$ python3 -q
>>> import numpy as np
>>> np.set_printoptions(precision=2, suppress=True, linewidth=160)
>>> data = np.load("run13.npy")
>>> data
array([[ 5,  6,  7],
       [ 8,  9, 10],
       [11, 12, 13],
       [14, 15, 16]])
>>> # rank 2
>>> u = np.array([0, 0])
>>> np.array([np.convolve(row, u, "same") for row in data])
array([[0, 0, 0],
       [0, 0, 0],
       [0, 0, 0],
       [0, 0, 0]])
>>> np.convolve(data[2], u)
array([0, 0, 0, 0])
>>> np.polyval(u, data[2])
array([0, 0, 0])
>>> Uu, s, Vh = np.linalg.svd(data)
>>> s.round(2) + 0
array([38.28,  0.86,  0.  ])
>>> A2 = Uu[:, :2] @ np.diag(s[:2]) @ Vh[:2]
>>> round(np.linalg.norm(data - A2) / np.linalg.norm(data), 2)
np.float64(0.0)
>>> np.round(np.abs(data - A2).max(), 2)
np.float64(0.0)
>>> np.linalg.matrix_rank(A2)
np.int64(2)
>>> K = np.load("x.npy")
>>> K
array([[ 0,  0,  0],
       [ 0,  4,  0],
       [-4,  0,  0],
       [-4, -8, -3]])
>>> T = np.stack([K, 2 * K, K[::-1]])
>>> T.sum(axis=0)
array([[ -4,  -8,  -3],
       [ -4,  12,   0],
       [-12,   4,   0],
       [-12, -24,  -9]])
>>> x = np.array([-3, -1, 1])
>>> (K * x).sum(axis=1)
array([ 0, -4, 12, 17])
>>> K @ x
array([ 0, -4, 12, 17])
>>> np.linalg.norm(K @ x) <= np.linalg.norm(K, 2) * np.linalg.norm(x) + 1e-9
np.True_
>>> np.einsum("ij,j->i", K, x)
array([ 0, -4, 12, 17])
>>> K * x
array([[ 0,  0,  0],
       [ 0, -4,  0],
       [12,  0,  0],
       [12,  8, -3]])
>>> x = np.array([-1, 2, 3])
>>> a = np.maximum(K @ x, 0)
>>> np.maximum(K @ (3 * x), 0)
array([ 0, 24, 12,  0])
>>> K * (a > 1e-9)[:, None]
array([[ 0,  0,  0],
       [ 0,  4,  0],
       [-4,  0,  0],
       [ 0,  0,  0]])
>>> np.maximum(K @ x, 0) - np.maximum(-K @ x, 0)
array([  0,   8,   4, -21])
>>> m1 = np.loadtxt("mat.csv", delimiter=",")
>>> m1
array([[-3.,  0.,  0.,  0.,  0.,  0.],
       [ 2., -1.,  0.,  0.,  0.,  0.],
       [-1.,  1.,  0.,  0.,  0.,  0.],
       [ 0.,  0., -3.,  0.,  0.,  0.],
       [ 0.,  0.,  2., -1.,  0.,  0.],
       [ 0.,  0., -1.,  1.,  0.,  0.],
       [ 0.,  0.,  0.,  0., -3.,  0.],
       [ 0.,  0.,  0.,  0.,  2., -1.],
       [ 0.,  0.,  0.,  0., -1.,  1.]])
>>> A2 = np.c_[m1[:, :3] @ np.array([[2, -2, -3], [3, -1, 1], [0, 3, 0]]), np.array([4, 4, -4, 2, 1, 3, 0, 4, -1])]
>>> A2
array([[-6.,  6.,  9.,  4.],
       [ 1., -3., -7.,  4.],
       [ 1.,  1.,  4., -4.],
       [ 0., -9.,  0.,  2.],
       [ 0.,  6.,  0.,  1.],
       [ 0., -3.,  0.,  3.],
       [ 0.,  0.,  0.,  0.],
       [ 0.,  0.,  0.,  4.],
       [ 0.,  0.,  0., -1.]])
>>> np.round(np.linalg.lstsq(m1, A2[:, 0])[0], 2) + 0
array([2., 3., 0., 0., 0., 0.])
>>> np.linalg.matrix_rank(A2)
np.int64(4)
>>> np.round(np.linalg.norm(A2 - m1 @ np.linalg.lstsq(m1, A2)[0], axis=0), 2) + 0
array([0.  , 0.  , 0.  , 3.93])
>>> P = m1 @ np.linalg.solve(m1.T @ m1, m1.T)
>>> np.linalg.matrix_rank(np.eye(9) - P)
np.int64(3)
>>> P
array([[ 0.95, -0.16, -0.16,  0.  ,  0.  ,  0.  ,  0.  ,  0.  ,  0.  ],
       [-0.16,  0.53, -0.47,  0.  ,  0.  ,  0.  ,  0.  ,  0.  ,  0.  ],
       [-0.16, -0.47,  0.53,  0.  ,  0.  ,  0.  ,  0.  ,  0.  ,  0.  ],
       [ 0.  ,  0.  ,  0.  ,  0.95, -0.16, -0.16,  0.  ,  0.  ,  0.  ],
       [ 0.  ,  0.  ,  0.  , -0.16,  0.53, -0.47,  0.  ,  0.  ,  0.  ],
       [ 0.  ,  0.  ,  0.  , -0.16, -0.47,  0.53,  0.  ,  0.  ,  0.  ],
       [ 0.  ,  0.  ,  0.  ,  0.  ,  0.  ,  0.  ,  0.95, -0.16, -0.16],
       [ 0.  ,  0.  ,  0.  ,  0.  ,  0.  ,  0.  , -0.16,  0.53, -0.47],
       [ 0.  ,  0.  ,  0.  ,  0.  ,  0.  ,  0.  , -0.16, -0.47,  0.53]])
>>> np.diag(P)
array([0.95, 0.53, 0.53, 0.95, 0.53, 0.53, 0.95, 0.53, 0.53])
>>> P @ m1[:, 4]
array([ 0.,  0.,  0.,  0.,  0.,  0., -3.,  2., -1.])
>>> np.allclose(P @ P, P)
True
>>> x = np.array([2, 4, -1, -2, 3, 0])
>>> rhs = m1 @ x
>>> np.round(np.linalg.solve(m1.T @ m1, m1.T @ rhs), 2) + 0
array([ 2.,  4., -1., -2.,  3.,  0.])
>>> np.round(np.linalg.pinv(m1) @ m1, 2) + 0
array([[1., 0., 0., 0., 0., 0.],
       [0., 1., 0., 0., 0., 0.],
       [0., 0., 1., 0., 0., 0.],
       [0., 0., 0., 1., 0., 0.],
       [0., 0., 0., 0., 1., 0.],
       [0., 0., 0., 0., 0., 1.]])
>>> np.round(np.linalg.lstsq(m1, rhs)[0], 2) + 0
array([ 2.,  4., -1., -2.,  3.,  0.])
>>> rhs
array([-6.,  0.,  2.,  3.,  0., -1., -9.,  6., -3.])
>>> rng = np.random.default_rng(40)
>>> rhs = rhs + 0.05 * rng.normal(size=9)
>>> rhs
array([-6.06, -0.05,  1.96,  3.04, -0.05, -1.05, -9.02,  6.07, -3.05])
>>> c, *_ = np.linalg.lstsq(m1, rhs)
>>> [round(float(np.linalg.norm(np.linalg.solve(m1.T @ m1 + lam * np.eye(6), m1.T @ rhs))), 2) for lam in (0, 1, 10, 100)]
[5.87, 4.07, 1.96, 0.41]
>>> np.round(np.linalg.norm(rhs - m1 @ c), 2)
np.float64(0.1)
>>> np.round(m1.T @ (rhs - m1 @ c), 2) + 0
array([0., 0., 0., 0., 0., 0.])
>>> c
array([ 2.01,  4.03, -1.02, -2.03,  3.01, -0.05])
>>> c.round()
array([ 2.,  4., -1., -2.,  3., -0.])
>>> np.linalg.matrix_rank(data, rtol=0.1)
np.int64(1)
>>> [round(float(x), 2) for x in np.linalg.svd(data, compute_uv=False)[:3]]
[38.28, 0.86, 0.0]
>>> np.linalg.cond(data) > 100
np.True_
>>> mat = np.loadtxt("dump.csv", delimiter=",")
>>> mat
array([[-1.,  1.,  2.,  5.],
       [ 9.,  7.,  3.,  5.],
       [ 1.,  2.,  3.,  4.],
       [ 7.,  1.,  1., 14.]])
>>> q = mat.astype(float).copy()
>>> for j in range(4):
...     q[:, j] -= q[:, :j] @ (q[:, :j].T @ q[:, j])
...     q[:, j] /= np.linalg.norm(q[:, j])
... 
>>> np.round(q.T @ q, 2) + 0
array([[1., 0., 0., 0.],
       [0., 1., 0., 0.],
       [0., 0., 1., 0.],
       [0., 0., 0., 1.]])
>>> np.round(q.T @ mat, 2) + 0
array([[11.49,  6.18,  3.05, 12.36],
       [ 0.  ,  4.1 ,  2.73, -3.51],
       [ 0.  ,  0.  ,  2.51,  9.13],
       [ 0.  ,  0.  ,  0.  ,  3.68]])
>>> gram = mat.T @ mat
>>> gram
array([[132.,  71.,  35., 142.],
       [ 71.,  55.,  30.,  62.],
       [ 35.,  30.,  23.,  51.],
       [142.,  62.,  51., 262.]])
>>> np.diag(gram)
array([132.,  55.,  23., 262.])
>>> np.linalg.svd(mat, compute_uv=False) ** 2
array([391.11,  62.26,  18.21,   0.43])
>>> w, evecs = np.linalg.eig(mat)
>>> w
array([17.79, -3.02,  1.14,  7.09])
>>> np.round(mat @ evecs[:, 0] - w[0] * evecs[:, 0], 2) + 0
array([0., 0., 0., 0.])
>>> np.sort(np.linalg.eigvals(mat.T))
array([-3.02,  1.14,  7.09, 17.79])
>>> X = np.loadtxt("a.csv", delimiter=",")
>>> X
array([[ 2.,  3.,  4.],
       [ 5.,  6.,  7.],
       [ 8.,  9., 10.],
       [11., 12., 13.]])
>>> # rank 2
>>> P = K @ np.linalg.solve(K.T @ K, K.T)
>>> np.allclose(P @ P, P)
True
>>> np.diag(P)
array([0., 1., 1., 1.])
>>> P.round(2) + 0
array([[0., 0., 0., 0.],
       [0., 1., 0., 0.],
       [0., 0., 1., 0.],
       [0., 0., 0., 1.]])
>>> np.linalg.eigvalsh(P)
array([0., 1., 1., 1.])
>>> P @ K[:, 1]
array([ 0.,  4.,  0., -8.])
>>> np.round((np.eye(4) - P) @ K, 2) + 0
array([[0., 0., 0.],
       [0., 0., 0.],
       [0., 0., 0.],
       [0., 0., 0.]])
>>> rank = np.linalg.matrix_rank(X)
>>> rank
np.int64(2)
>>> null = np.linalg.svd(X)[2][rank:].T
>>> np.linalg.matrix_rank(X.T @ X), np.linalg.matrix_rank(X @ X.T)
(np.int64(2), np.int64(2))
>>> null.shape
(3, 1)
>>> [int(np.linalg.matrix_rank(np.delete(X, i, axis=0))) for i in range(4)]
[2, 2, 2, 2]
>>> np.allclose(X @ null, 0)
True
>>> feats = np.load("sample13.npy")
>>> feats
array([[ -0.1,   1.3,  -0.8],
       [  1. ,  -0.7,   0.7],
       [ -0.4,  -1.4,   0.6],
       [ -0.8,  -1.2,   0.1],
       [  1.2,   0.7,  -1.6],
       [  0.6,  -0.3,   0.9],
       [  0. ,   0.5,   1. ],
       [  1.6,  -0.7,   0. ],
       [ -1.5,  -1.4,   0.5],
       [  0.2,   0.6,   0. ],
       [  2. ,   1.3,   0.4],
       [ -1.9,  -1.2,  -0.4],
       [  1.2,   0.8,  -0.8],
       [  1.5,  -0.8,  -0.3],
       [ -1.1,   1.6,  -1. ],
       [ -2. , -20. , -24. ],
       [ -0.2,   0.3,  -1. ],
       [  1.5,  -0.2,  -0.2],
       [ -0.5,  -0.2,   0. ],
       [  0.7,   0.6,   0.3]])
>>> th = np.radians(16)
>>> R = np.eye(6)
>>> R[0, 0] = R[2, 2] = np.cos(th)
>>> R[0, 2], R[2, 0] = -np.sin(th), np.sin(th)
>>> R
array([[ 0.96,  0.  , -0.28,  0.  ,  0.  ,  0.  ],
       [ 0.  ,  1.  ,  0.  ,  0.  ,  0.  ,  0.  ],
       [ 0.28,  0.  ,  0.96,  0.  ,  0.  ,  0.  ],
       [ 0.  ,  0.  ,  0.  ,  1.  ,  0.  ,  0.  ],
       [ 0.  ,  0.  ,  0.  ,  0.  ,  1.  ,  0.  ],
       [ 0.  ,  0.  ,  0.  ,  0.  ,  0.  ,  1.  ]])
>>> A2 = m1 @ R.T
>>> np.allclose(np.linalg.norm(m1, axis=1), np.linalg.norm(A2, axis=1))
True
>>> np.linalg.svd(m1, compute_uv=False), np.linalg.svd(A2, compute_uv=False)
(array([3.84, 3.84, 3.84, 1.14, 1.14, 1.14]), array([3.84, 3.84, 3.84, 1.14, 1.14, 1.14]))
>>> np.abs(A2 - m1).max(axis=0)
array([0.83, 0.  , 0.83, 0.  , 0.  , 0.  ])
